% ipython --no-banner

In [1]: import numpy as np

In [2]: np.set_printoptions(suppress=True, linewidth=200)

In [3]: def rd(a):
   ...:     return np.round(a, 2) + 0
   ...: 

In [4]: K = np.array([[1, 3, 1, -9, 3],
   ...:     [0, 0, 1, 0, 0],
   ...:     [-1, -1, -1, -6, 2],
   ...:     [-3, 0, -1, 0, 0]])

In [5]: u = np.array([-1, 4])

In [6]: print(np.polyval(u, K[0]))
[ 3  1  3 13  1]

In [7]: print(np.convolve(K[0], u))
[ -1   1  11  13 -39  12]

In [8]: print(np.array([np.convolve(row, u, "same") for row in K]))
[[ -1   1  11  13 -39]
 [  0   0  -1   4   0]
 [  1  -3  -3   2 -26]
 [  3 -12   1  -4   0]]

In [9]: feats = np.load("out10.npy")

In [10]: print(feats)
[[ 0  0  0  0  0]
 [ 2  1  0  0  0]
 [-2 -2 -3  0  0]
 [-1  1 -2  3  0]
 [ 2  1 -3 -3  3]]

In [11]: print(rd(feats @ np.linalg.pinv(feats) @ feats))
[[ 0.  0.  0.  0.  0.]
 [ 2.  1.  0.  0.  0.]
 [-2. -2. -3.  0.  0.]
 [-1.  1. -2.  3.  0.]
 [ 2.  1. -3. -3.  3.]]

In [12]: print(np.unique(feats.round(6), axis=0).shape)
(5, 5)

In [13]: print(np.abs(np.diag(np.linalg.qr(feats)[1])) > 1e-9)
[ True  True  True  True False]

In [14]: print([round(float(x), 2) for x in np.linalg.svd(feats, compute_uv=False)[:3]])
[5.82, 4.84, 3.27]

In [15]: print(np.linalg.cond(feats) > 100)
True

In [16]: rng = np.random.default_rng(1248)

In [17]: z = rng.permutation(5)

In [18]: print(z)
[4 1 3 2 0]

In [19]: out = feats[z][:, z]

In [20]: print(np.diag(out))
[ 3  1  3 -3  0]

In [21]: print(rd(np.linalg.det(out)), rd(np.linalg.det(feats[z])))
0.0 0.0

In [22]: print(rd(np.sort(np.abs(np.linalg.eigvals(out)))))
[0. 1. 3. 3. 3.]

In [23]: print(np.trace(out))
4

In [24]: X = np.load("arr.npy")

In [25]: print(X)
[[ -6   3   0  -3  -6]
 [-18   9   0  -9 -18]
 [ -2   1   0  -1  -2]]

In [26]: Uu, sigma, vt = np.linalg.svd(X, full_matrices=False)

In [27]: print(Uu.shape, sigma.shape, vt.shape)
(3, 3) (3,) (3, 5)

In [28]: print(np.abs(Uu[:, 0]).round(6).argmax())
1

In [29]: print(rd(np.sqrt((sigma ** 2).sum())), rd(np.linalg.norm(X)))
30.17 30.17

In [30]: print(rd(Uu.T @ Uu))
[[1. 0. 0.]
 [0. 1. 0.]
 [0. 0. 1.]]

In [31]: print(np.cumsum(sigma ** 2) / np.sum(sigma ** 2))
[1. 1. 1.]

In [32]: print(np.allclose(Uu * sigma @ vt, X))
True

In [33]: print(rd(sigma / sigma[0]))
[1. 0. 0.]

In [34]: print(rd(Uu.T @ X @ vt.T))
[[30.17  0.    0.  ]
 [ 0.    0.    0.  ]
 [ 0.    0.    0.  ]]

In [35]: print(np.allclose(X[:-1].T @ np.linalg.lstsq(X[:-1].T, X[-1])[0], X[-1]))
True
